% python3 -q
>>> import numpy as np
>>> import numpy.linalg as la
>>> np.set_printoptions(suppress=True, linewidth=120)
>>> mat = np.loadtxt("data.csv", delimiter=",")
>>> mat
array([[  2.8,  -1.1,  -3.9,   1.5,   5. ],
       [  8.9,  -3.6, -12.6,   5.4,  16.3],
       [  4.4,  -1.7,  -6.1,   2.8,   8.1],
       [  2.6,  -1.2,  -3.6,   1.6,   4.8],
       [ -5.9,   2.3,   8.5,  -3.6, -11. ],
       [ -2.6,   1. ,   3.6,  -1.5,  -4.9],
       [ -1.4,   0.6,   2.1,  -1. ,  -2.7],
       [  4.5,  -1.8,  -6.2,   2.7,   8.1],
       [  8.1,  -3.4, -11.5,   4.9,  14.7],
       [ -4.1,   1.5,   5.8,  -2.4,  -7.5],
       [  2.3,  -1. ,  -3.3,   1.5,   4.2],
       [ -2.5,   1. ,   3.7,  -1.5,  -5. ],
       [ -4.3,   1.7,   5.9,  -2.6,  -7.6],
       [  3.9,  -1.5,  -5.3,   2.4,   6.7],
       [ -3.6,   1.5,   5.1,  -2.1,  -6.3],
       [  4. ,  -1.6,  -5.3,   2.3,   7. ],
       [ -2.7,   1. ,   3.6,  -1.4,  -4.7],
       [ 13.9,  -5.4, -19.3,   8.1,  24.9],
       [ -3.7,   1.7,   5.3,  -2.2,  -6.7]])
>>> other = np.c_[mat[:, :3] @ np.array([[2, 3, 5], [1, 4, 3], [1, 4, 4]]), np.array([9, 4, 6, 6, 1, 9, 9, 8, 1, 8, 1, 9, 4, 9, 8, 8, 7, 1, 4])]
>>> other.round(1)
array([[  0.6, -11.6,  -4.9,   9. ],
       [  1.6, -38.1, -16.7,   4. ],
       [  1. , -18. ,  -7.5,   6. ],
       [  0.4, -11.4,  -5. ,   6. ],
       [ -1. ,  25.5,  11.4,   1. ],
       [ -0.6,  10.6,   4.4,   9. ],
       [ -0.1,   6.6,   3.2,   9. ],
       [  1. , -18.5,  -7.7,   8. ],
       [  1.3, -35.3, -15.7,   1. ],
       [ -0.9,  16.9,   7.2,   8. ],
       [  0.3, -10.3,  -4.7,   1. ],
       [ -0.3,  11.3,   5.3,   9. ],
       [ -1. ,  17.5,   7.2,   4. ],
       [  1. , -15.5,  -6.2,   9. ],
       [ -0.6,  15.6,   6.9,   8. ],
       [  1.1, -15.6,  -6. ,   8. ],
       [ -0.8,  10.3,   3.9,   7. ],
       [  3.1, -57.1, -23.9,   1. ],
       [ -0.4,  16.9,   7.8,   4. ]])
>>> np.round(la.lstsq(mat, other[:, 0])[0], 1) + 0
array([2., 1., 1., 0., 0.])
>>> np.round(la.norm(la.qr(mat)[0].T @ other, axis=0) ** 2 / ((other ** 2).sum(axis=0) + 1e-12), 1)
array([1. , 1. , 1. , 0.3])
>>> print(la.matrix_rank(np.c_[mat, other]))
6
>>> labels = other[:, 1] > np.median(other[:, 1])
>>> u = other[labels].mean(axis=0) - other[~labels].mean(axis=0)
>>> np.argsort(-np.abs(u).round(6), kind="stable")
array([1, 2, 0, 3])
>>> ((other - other.mean(axis=0)) @ u > 0).astype(int)
array([0, 0, 0, 0, 1, 1, 1, 0, 0, 1, 0, 1, 1, 0, 1, 0, 1, 0, 1])
>>> G = mat.T @ mat
>>> la.matrix_rank(G)
np.int64(5)
>>> G = np.cov(mat, rowvar=False)
>>> np.argwhere(np.triu(np.abs(np.corrcoef(mat.T)) > 0.8, 1))
array([[0, 1],
       [0, 2],
       [0, 3],
       [0, 4],
       [1, 2],
       [1, 3],
       [1, 4],
       [2, 3],
       [2, 4],
       [3, 4]])
>>> np.median(mat, axis=0)
array([ 2.3, -1. , -3.3,  1.5,  4.2])
>>> print(round(np.corrcoef(mat[:, 0], mat[:, 2])[0, 1], 1))
-1.0
>>> G.round(1)
array([[ 28.7, -11.4, -40.2,  17. ,  51.9],
       [-11.4,   4.6,  16. ,  -6.8, -20.7],
       [-40.2,  16. ,  56.3, -23.9, -72.8],
       [ 17. ,  -6.8, -23.9,  10.1,  30.9],
       [ 51.9, -20.7, -72.8,  30.9,  94. ]])
>>> np.round(np.corrcoef(mat.T), 1)
array([[ 1., -1., -1.,  1.,  1.],
       [-1.,  1.,  1., -1., -1.],
       [-1.,  1.,  1., -1., -1.],
       [ 1., -1., -1.,  1.,  1.],
       [ 1., -1., -1.,  1.,  1.]])
>>> G.shape
(5, 5)
>>> feats = np.load("dump.npy")
>>> feats
array([[-0.7, -2. ,  0. ,  1. , -1. ],
       [ 0. ,  0.3,  2. , -2. ,  2. ],
       [ 2. ,  2. ,  1.3,  2. ,  0. ],
       [ 1. ,  2. , -1. ,  0.3, -1. ],
       [-1. , -2. ,  0. ,  1. , -0.7]])
>>> other = np.array([[0, 2, 2], [3, 2, -3]])
>>> Z = np.kron(other, feats)
>>> Z.shape
(10, 15)
>>> M = np.load("sample0.npy")
>>> M
array([[  6.,   0., -12.],
       [-28.,  -8.,  26.],
       [  0.,   0.,  -6.]])
>>> Q, V = la.qr(M[:, :1])[0], la.qr(M[:, 1:])[0]
>>> sigma = la.svd(Q.T @ V, compute_uv=False)
>>> print((sigma > 0.9).sum())
1
>>> np.round(la.norm(Q @ Q.T - V @ V.T, 2), 1)
np.float64(1.0)
>>> u, r1 = M[2], M[1]
>>> u @ r1
np.float64(-156.0)
>>> pr = (u @ r1) / (u @ u) * u
>>> r1 - pr
array([-28.,  -8.,   0.])
>>> print(la.matrix_rank(np.outer(u, r1)))
1
>>> pr
array([-0., -0., 26.])
>>> np.outer(u, r1)
array([[  -0.,   -0.,    0.],
       [  -0.,   -0.,    0.],
       [ 168.,   48., -156.]])
>>> proj = np.triu(np.array([[0, -5, 4], [3, 5, -3], [-5, 1, -2]]), 1) + np.eye(3)
>>> other = proj @ M @ la.inv(proj)
>>> la.matrix_rank(other)
np.int64(3)
>>> np.trace(other), np.trace(M)
(np.float64(-8.0), np.float64(-8.0))
>>> np.round(la.det(other), 1)
np.float64(288.0)
>>> other = M[0, 0] * M[1:] - np.outer(M[1:, 0], M[0])
>>> other
array([[   0.,  -48., -180.],
       [   0.,    0.,  -36.]])
>>> np.round(M[:, 0] / M[0, 0], 1)
array([ 1. , -4.7,  0. ])
>>> np.flatnonzero(~other.round(6).any(axis=1))
array([], dtype=int64)
>>> round(float(la.det(2 * M)), 1), round(float(la.det(M)), 1)
(2304.0, 288.0)
>>> np.einsum("ij,ji->", M, M)
np.float64(136.0)
>>> arr = np.load("layer3.npy")
>>> arr.round(1) + 0
array([[-0.1, -0.7, -0.1, -0.2,  0.1,  0.7],
       [-0.4, -0.3, -0.4,  0.2, -0.6, -0.4],
       [ 0.6,  0.1, -0.2, -0.5, -0.5,  0.1],
       [ 0.5, -0.6,  0.1,  0. ,  0.3, -0.5],
       [ 0.3, -0.1,  0.6,  0.6, -0.4,  0.2],
       [ 0.3,  0.1, -0.7,  0.6,  0.3,  0.2]])
>>> u = np.array([0, 0, 0, -1, 2, 1])
>>> other = arr + np.outer(u, np.eye(6)[5])
>>> la.matrix_rank(la.inv(other) - la.inv(arr), tol=1e-8)
np.int64(1)
>>> other.round(1) + 0
array([[-0.1, -0.7, -0.1, -0.2,  0.1,  0.7],
       [-0.4, -0.3, -0.4,  0.2, -0.6, -0.4],
       [ 0.6,  0.1, -0.2, -0.5, -0.5,  0.1],
       [ 0.5, -0.6,  0.1,  0. ,  0.3, -1.5],
       [ 0.3, -0.1,  0.6,  0.6, -0.4,  2.2],
       [ 0.3,  0.1, -0.7,  0.6,  0.3,  1.2]])
